>>> import numpy as np
>>> from numpy import linalg as LA
>>> np.set_printoptions(precision=3, suppress=True, linewidth=140)
>>> rd = lambda a: np.round(a, 3) + 0
>>> W0 = np.arange(81).reshape(9, 9) + 2
>>> W0
array([[ 2,  3,  4,  5,  6,  7,  8,  9, 10],
       [11, 12, 13, 14, 15, 16, 17, 18, 19],
       [20, 21, 22, 23, 24, 25, 26, 27, 28],
       [29, 30, 31, 32, 33, 34, 35, 36, 37],
       [38, 39, 40, 41, 42, 43, 44, 45, 46],
       [47, 48, 49, 50, 51, 52, 53, 54, 55],
       [56, 57, 58, 59, 60, 61, 62, 63, 64],
       [65, 66, 67, 68, 69, 70, 71, 72, 73],
       [74, 75, 76, 77, 78, 79, 80, 81, 82]])
>>> # looks like rank 2
>>> Uu, s, vt = LA.svd(W0)
>>> vecs = vt[:(s > 1e-8).sum()]
>>> rng = np.random.default_rng(546)
>>> vec = W0[6] + -1 * W0[5] + rng.integers(2) * np.eye(9)[0]
>>> vec
array([9., 9., 9., 9., 9., 9., 9., 9., 9.])
>>> rd(np.diag(vecs.T @ vecs))
array([0.378, 0.261, 0.178, 0.128, 0.111, 0.128, 0.178, 0.261, 0.378])
>>> rd(LA.norm(vec - vecs.T @ vecs @ vec))
np.float64(0.0)
>>> LA.matrix_rank(np.vstack([W0, vec]))
np.int64(2)
>>> rk = LA.matrix_rank(W0)
>>> rk
np.int64(2)
>>> N = LA.svd(W0)[2][rk:].T
>>> [int(LA.matrix_rank(W0[:i])) for i in range(1, len(W0) + 1)]
[1, 2, 2, 2, 2, 2, 2, 2, 2]
>>> LA.matrix_rank(W0.T @ W0), LA.matrix_rank(W0 @ W0.T)
(np.int64(2), np.int64(2))
>>> Uu, s, vt = LA.svd(W0)
>>> rd(s)
array([432.479,  11.238,   0.   ,   0.   ,   0.   ,   0.   ,   0.   ,   0.   ,   0.   ])
>>> np.argmax(s[:-1] / (s[1:] + 1e-6)) + 1
np.int64(2)
>>> out = Uu[:, :2] @ np.diag(s[:2]) @ vt[:2]
>>> LA.matrix_rank(out)
np.int64(2)
>>> rd(out)
array([[ 2.,  3.,  4.,  5.,  6.,  7.,  8.,  9., 10.],
       [11., 12., 13., 14., 15., 16., 17., 18., 19.],
       [20., 21., 22., 23., 24., 25., 26., 27., 28.],
       [29., 30., 31., 32., 33., 34., 35., 36., 37.],
       [38., 39., 40., 41., 42., 43., 44., 45., 46.],
       [47., 48., 49., 50., 51., 52., 53., 54., 55.],
       [56., 57., 58., 59., 60., 61., 62., 63., 64.],
       [65., 66., 67., 68., 69., 70., 71., 72., 73.],
       [74., 75., 76., 77., 78., 79., 80., 81., 82.]])
>>> rd(LA.norm(W0 - out) / LA.norm(W0))
np.float64(0.0)
>>> rd(np.abs(W0 - out).max())
np.float64(0.0)
>>> vec = np.array([1, 1, 1, 1, 4, 4, 2, 3, 1])
>>> np.sign((W0 @ vec).round(6))
array([1, 1, 1, 1, 1, 1, 1, 1, 1])
>>> W0 @ np.eye(9)[3]
array([ 5., 14., 23., 32., 41., 50., 59., 68., 77.])
>>> W0 @ vec
array([ 119,  281,  443,  605,  767,  929, 1091, 1253, 1415])
>>> W0 * vec
array([[  2,   3,   4,   5,  24,  28,  16,  27,  10],
       [ 11,  12,  13,  14,  60,  64,  34,  54,  19],
       [ 20,  21,  22,  23,  96, 100,  52,  81,  28],
       [ 29,  30,  31,  32, 132, 136,  70, 108,  37],
       [ 38,  39,  40,  41, 168, 172,  88, 135,  46],
       [ 47,  48,  49,  50, 204, 208, 106, 162,  55],
       [ 56,  57,  58,  59, 240, 244, 124, 189,  64],
       [ 65,  66,  67,  68, 276, 280, 142, 216,  73],
       [ 74,  75,  76,  77, 312, 316, 160, 243,  82]])
